$ ipython --no-banner

In [1]: import numpy as np

In [2]: np.set_printoptions(precision=1, suppress=True, linewidth=140)

In [3]: feats = np.load("test5.npy")

In [4]: feats
Out[4]: 
array([[-2.,  5.,  0.,  0.,  0.,  0.,  0.,  0.,  0.],
       [ 5.,  1.,  5.,  0.,  0.,  0.,  0.,  0.,  0.],
       [ 0.,  5., -3.,  5.,  0.,  0.,  0.,  0.,  0.],
       [ 0.,  0.,  5., -1.,  5.,  0.,  0.,  0.,  0.],
       [ 0.,  0.,  0.,  5., -3.,  5.,  0.,  0.,  0.],
       [ 0.,  0.,  0.,  0.,  5.,  1.,  5.,  0.,  0.],
       [ 0.,  0.,  0.,  0.,  0.,  5.,  0.,  5.,  0.],
       [ 0.,  0.,  0.,  0.,  0.,  0.,  5.,  1.,  5.],
       [ 0.,  0.,  0.,  0.,  0.,  0.,  0.,  5.,  3.]])

In [5]: vals, vecs = np.linalg.eigh(feats)

In [6]: np.round(vecs @ np.diag(vals) @ vecs.T, 1) + 0
Out[6]: 
array([[-2.,  5.,  0.,  0.,  0.,  0.,  0.,  0.,  0.],
       [ 5.,  1.,  5.,  0.,  0.,  0.,  0.,  0.,  0.],
       [ 0.,  5., -3.,  5.,  0.,  0.,  0.,  0.,  0.],
       [ 0.,  0.,  5., -1.,  5.,  0.,  0.,  0.,  0.],
       [ 0.,  0.,  0.,  5., -3.,  5.,  0.,  0.,  0.],
       [ 0.,  0.,  0.,  0.,  5.,  1.,  5.,  0.,  0.],
       [ 0.,  0.,  0.,  0.,  0.,  5.,  0.,  5.,  0.],
       [ 0.,  0.,  0.,  0.,  0.,  0.,  5.,  1.,  5.],
       [ 0.,  0.,  0.,  0.,  0.,  0.,  0.,  5.,  3.]])

In [7]: print(np.round(vals.sum(), 1), np.trace(feats))
-3.0 -3.0

In [8]: print(np.round(vecs.T @ vecs, 1) + 0)
[[1. 0. 0. 0. 0. 0. 0. 0. 0.]
 [0. 1. 0. 0. 0. 0. 0. 0. 0.]
 [0. 0. 1. 0. 0. 0. 0. 0. 0.]
 [0. 0. 0. 1. 0. 0. 0. 0. 0.]
 [0. 0. 0. 0. 1. 0. 0. 0. 0.]
 [0. 0. 0. 0. 0. 1. 0. 0. 0.]
 [0. 0. 0. 0. 0. 0. 1. 0. 0.]
 [0. 0. 0. 0. 0. 0. 0. 1. 0.]
 [0. 0. 0. 0. 0. 0. 0. 0. 1.]]

In [9]: vals
Out[9]: array([-10.9,  -8.3,  -6.2,  -3.6,  -0.5,   3.1,   6.1,   7.7,   9.6])

In [10]: np.linalg.svd(feats, compute_uv=False)
Out[10]: array([10.9,  9.6,  8.3,  7.7,  6.2,  6.1,  3.6,  3.1,  0.5])

In [11]: (vals > 1e-8).sum(), (vals < -1e-8).sum()
Out[11]: (np.int64(4), np.int64(5))
